In [1]: import numpy as np

In [2]: np.set_printoptions(suppress=True, linewidth=120)

In [3]: X = np.loadtxt("sample7.csv", delimiter=",")

In [4]: X.round(2) + 0
Out[4]: 
array([[-0.17,  0.  ,  0.99],
       [-0.4 , -0.92, -0.06],
       [ 0.9 , -0.4 ,  0.16]])

In [5]: # columns are unit length and at right angles

In [6]: P = np.triu(np.array([[2, 0, 1], [1, 2, 2], [3, 1, 1]]), 1) + np.eye(3)

In [7]: other = P @ X @ np.linalg.inv(P)

In [8]: np.round(P @ X - X @ P, 2)
Out[8]: 
array([[ 0.9 , -0.4 ,  0.32],
       [ 1.81, -0.8 ,  2.54],
       [ 0.  ,  0.  , -0.1 ]])

In [9]: round(np.trace(other), 2), round(float(np.trace(X)), 2)
Out[9]: (np.float64(-0.93), -0.93)

In [10]: round(np.linalg.det(other), 2)
Out[10]: np.float64(1.0)

In [11]: r0 = np.array([1, -1])

In [12]: np.round(np.cross(X[1, :3], X[2, :3]), 2) + 0
Out[12]: array([-0.17,  0.  ,  0.99])

In [13]: rng = np.random.default_rng(711426)

In [14]: lab = rng.permutation(3)

In [15]: lab
Out[15]: array([2, 1, 0])

In [16]: other = X[lab][:, lab]

In [17]: np.round(np.sort(np.abs(np.linalg.eigvals(other))), 2)
Out[17]: array([1., 1., 1.])

In [18]: np.round(np.diag(other), 2)
Out[18]: array([ 0.16, -0.92, -0.17])

In [19]: W0 = np.load("layer14.npy")

In [20]: W0
Out[20]: 
array([[4., 1., 1., 1.],
       [1., 4., 1., 1.],
       [1., 1., 4., 1.],
       [1., 1., 1., 4.]])

In [21]: # symmetric, so the eigenvalues are real

In [22]: np.sort(np.abs(np.fft.fft(W0[0]))), np.round(np.sort(np.linalg.svd(W0, compute_uv=False)), 2)
Out[22]: (array([3., 3., 3., 7.]), array([3., 3., 3., 7.]))

In [23]: W0 @ (-1.0) ** np.arange(4)
Out[23]: array([ 3., -3.,  3., -3.])

In [24]: np.fft.fft(W0[0])
Out[24]: array([7.+0.j, 3.+0.j, 3.+0.j, 3.+0.j])

In [25]: E = np.array([[0, -1, -2], [3, 1, -1], [3, 0, -3], [3, 2, 0]])

In [26]: E
Out[26]: 
array([[ 0, -1, -2],
       [ 3,  1, -1],
       [ 3,  0, -3],
       [ 3,  2,  0]])

In [27]: P = E @ np.linalg.solve(E.T @ E, E.T)

In [28]: np.allclose(P @ P, P)
Out[28]: True

In [29]: np.round(np.diag(P), 2)
Out[29]: array([0.67, 0.67, 0.67, 1.  ])

In [30]: np.round(P @ E[:, 1], 2) + 0
Out[30]: array([-1.,  1.,  0.,  2.])

In [31]: other = np.c_[E[:, :2] @ np.array([[2, -5], [-4, 3]]), np.array([-2, -1, -1, -3])]

In [32]: other
Out[32]: 
array([[  4,  -3,  -2],
       [  2, -12,  -1],
       [  6, -15,  -1],
       [ -2,  -9,  -3]])

In [33]: np.round(np.linalg.norm(other - E @ np.linalg.lstsq(E, other)[0], axis=0), 2) + 0
Out[33]: array([0.  , 0.  , 1.15])

In [34]: np.linalg.matrix_rank(other)
Out[34]: np.int64(3)

In [35]: lab = rng.permutation(3)

In [36]: other = E[:, lab] * rng.choice([-1, 1], 3)

In [37]: other
Out[37]: 
array([[-2, -1,  0],
       [-1,  1, -3],
       [-3,  0, -3],
       [ 0,  2, -3]])

In [38]: left, _, VT = np.linalg.svd(E.T @ other)

In [39]: np.round(np.linalg.lstsq(E, other)[0], 2) + 0
Out[39]: 
array([[ 0.,  0., -1.],
       [ 0.,  1.,  0.],
       [ 1.,  0.,  0.]])

In [40]: left, sig, VT = np.linalg.svd(E)

In [41]: np.argmax(sig[:-1] / (sig[1:] + 1e-6)) + 1
Out[41]: np.int64(2)

In [42]: other = left[:, :2] @ np.diag(sig[:2]) @ VT[:2]

In [43]: np.linalg.matrix_rank(other)
Out[43]: np.int64(2)

In [44]: np.round(np.linalg.norm(E - other) / np.linalg.norm(E), 2)
Out[44]: np.float64(0.04)

In [45]: np.linalg.matrix_rank(E, rtol=0.05)
Out[45]: np.int64(2)

In [46]: K = np.load("out3.npy")

In [47]: K
Out[47]: 
array([[ 1.05, -0.91],
       [-3.03,  3.01],
       [-0.06,  0.05],
       [-2.96,  2.97]])

In [48]: left, sig, VT = np.linalg.svd(K)

In [49]: sig.round(2)
Out[49]: array([6.14, 0.1 ])

In [50]: other = left[:, :1] @ np.diag(sig[:1]) @ VT[:1]

In [51]: round(np.linalg.norm(K - other, 2), 2), round(sig[1], 2)
Out[51]: (np.float64(0.1), np.float64(0.1))

In [52]: round(np.linalg.norm(K - other) / np.linalg.norm(K), 2)
Out[52]: np.float64(0.02)

In [53]: round(float(np.abs(K - other).max()), 2)
Out[53]: 0.07

In [54]: other.round(2)
Out[54]: 
array([[ 0.98, -0.98],
       [-3.03,  3.01],
       [-0.06,  0.05],
       [-2.98,  2.95]])

In [55]: np.linalg.matrix_rank(K, rtol=0.05)
Out[55]: np.int64(1)
